$ ipython --no-banner

In [1]: import numpy as np

In [2]: import numpy.linalg as la

In [3]: np.set_printoptions(precision=2, suppress=True, linewidth=120)

In [4]: K = np.load("sample19.npy")

In [5]: K
Out[5]: 
array([[-21.87,   5.98, -21.85,   0.03],
       [-11.01,   3.69,  -8.71,   1.9 ],
       [ -2.05,   0.88,   0.38,   1.27],
       [ -1.7 ,   0.73,   0.52,   1.1 ],
       [ -0.93,   0.38,   0.57,   0.64],
       [  1.58,  -0.25,  -1.83,  -0.61],
       [  2.66,  -0.22,  -2.79,  -0.58],
       [  3.77,  -0.13,  -3.49,  -0.37],
       [  9.2 ,   0.5 ,  -4.6 ,   1.69],
       [ 12.47,   0.9 ,  -4.36,   3.21],
       [ 15.06,   1.21,  -3.92,   4.47],
       [ 20.69,   1.85,  -2.43,   7.32]])

In [6]: cen = K - K.mean(axis=0)

In [7]: U, sv, Vt = la.svd(cen, full_matrices=False)

In [8]: np.round(sv ** 2 / (sv ** 2).sum(), 2) + 0
Out[8]: array([0.85, 0.13, 0.02, 0.  ])

In [9]: sv.round(2) + 0
Out[9]: array([40.95, 16.11,  5.62,  0.  ])

In [10]: la.matrix_rank(cen)
Out[10]: np.int64(3)

In [11]: np.round((sv ** 2).sum() ** 2 / (sv ** 4).sum(), 2)
Out[11]: np.float64(1.34)

In [12]: x = np.array([2, 0, 0, 2])

In [13]: a = np.maximum(K @ x, 0)

In [14]: a
Out[14]: array([ 0.  ,  0.  ,  0.  ,  0.  ,  0.  ,  1.94,  4.15,  6.81, 21.78, 31.36, 39.05, 56.02])

In [15]: K.T @ a
Out[15]: array([2378.11,  187.68, -564.63,  715.71])

In [16]: K * (a > 1e-9)[:, None]
Out[16]: 
array([[-0.  ,  0.  , -0.  ,  0.  ],
       [-0.  ,  0.  , -0.  ,  0.  ],
       [-0.  ,  0.  ,  0.  ,  0.  ],
       [-0.  ,  0.  ,  0.  ,  0.  ],
       [-0.  ,  0.  ,  0.  ,  0.  ],
       [ 1.58, -0.25, -1.83, -0.61],
       [ 2.66, -0.22, -2.79, -0.58],
       [ 3.77, -0.13, -3.49, -0.37],
       [ 9.2 ,  0.5 , -4.6 ,  1.69],
       [12.47,  0.9 , -4.36,  3.21],
       [15.06,  1.21, -3.92,  4.47],
       [20.69,  1.85, -2.43,  7.32]])

In [17]: np.maximum(K @ (3 * x), 0)
Out[17]: array([  0.  ,   0.  ,   0.  ,   0.  ,   0.  ,   5.81,  12.44,  20.44,  65.35,  94.08, 117.14, 168.05])

In [18]: lab = K[:, 2] > np.median(K[:, 2])

In [19]: f = K[lab].mean(axis=0) - K[~lab].mean(axis=0)

In [20]: ((K - K.mean(axis=0)) @ f > 0).astype(int)
Out[20]: array([0, 0, 1, 1, 1, 1, 1, 1, 1, 1, 1, 1])

In [21]: f
Out[21]: array([ 2.1 , -1.46,  6.89, -0.3 ])

In [22]: np.argsort(-np.abs(f).round(6), kind="stable")
Out[22]: array([2, 0, 1, 3])

In [23]: C = K[[3, 5]].astype(float)

In [24]: for _ in range(6):
    ...:     lab = la.norm(K[:, None] - C, axis=-1).argmin(axis=1)
    ...:     C = np.array([K[lab == j].mean(axis=0) for j in range(2)])
    ...: 

In [25]: lab
Out[25]: array([0, 0, 0, 0, 0, 1, 1, 1, 1, 1, 1, 1])

In [26]: C
Out[26]: 
array([[-7.51,  2.33, -5.82,  0.99],
       [ 9.35,  0.55, -3.34,  2.16]])

In [27]: C[1] - C[0]
Out[27]: array([16.86, -1.78,  2.48,  1.17])

In [28]: np.bincount(lab)
Out[28]: array([5, 7])

In [29]: f, g = C[1], C[0]

In [30]: round(float(f @ f), 2)
Out[30]: 103.52

In [31]: p = (f @ g) / (f @ f) * f

In [32]: p
Out[32]: array([-4.27, -0.25,  1.53, -0.99])

In [33]: round((g - p) @ f, 2)
Out[33]: np.float64(-0.0)

In [34]: rng = np.random.default_rng(8019)

In [35]: A = np.triu(rng.random((6, 6)) < 0.4, 1).astype(int)

In [36]: A = A + A.T

In [37]: A
Out[37]: 
array([[0, 0, 0, 0, 0, 0],
       [0, 0, 0, 0, 0, 0],
       [0, 0, 0, 1, 1, 0],
       [0, 0, 1, 0, 1, 0],
       [0, 0, 1, 1, 0, 1],
       [0, 0, 0, 0, 1, 0]])

In [38]: C2 = A.T @ A

In [39]: np.trace(C2), (A ** 2).sum()
Out[39]: (np.int64(8), np.int64(8))

In [40]: la.eigvalsh(C2)[::-1]
Out[40]: array([4.71, 2.19, 1.  , 0.1 , 0.  , 0.  ])

In [41]: np.diag(C2)
Out[41]: array([0, 0, 2, 2, 3, 1])

In [42]: C2
Out[42]: 
array([[0, 0, 0, 0, 0, 0],
       [0, 0, 0, 0, 0, 0],
       [0, 0, 2, 1, 1, 1],
       [0, 0, 1, 2, 1, 1],
       [0, 0, 1, 1, 3, 0],
       [0, 0, 1, 1, 0, 1]])

In [43]: np.allclose(C2, C2.T)
Out[43]: True
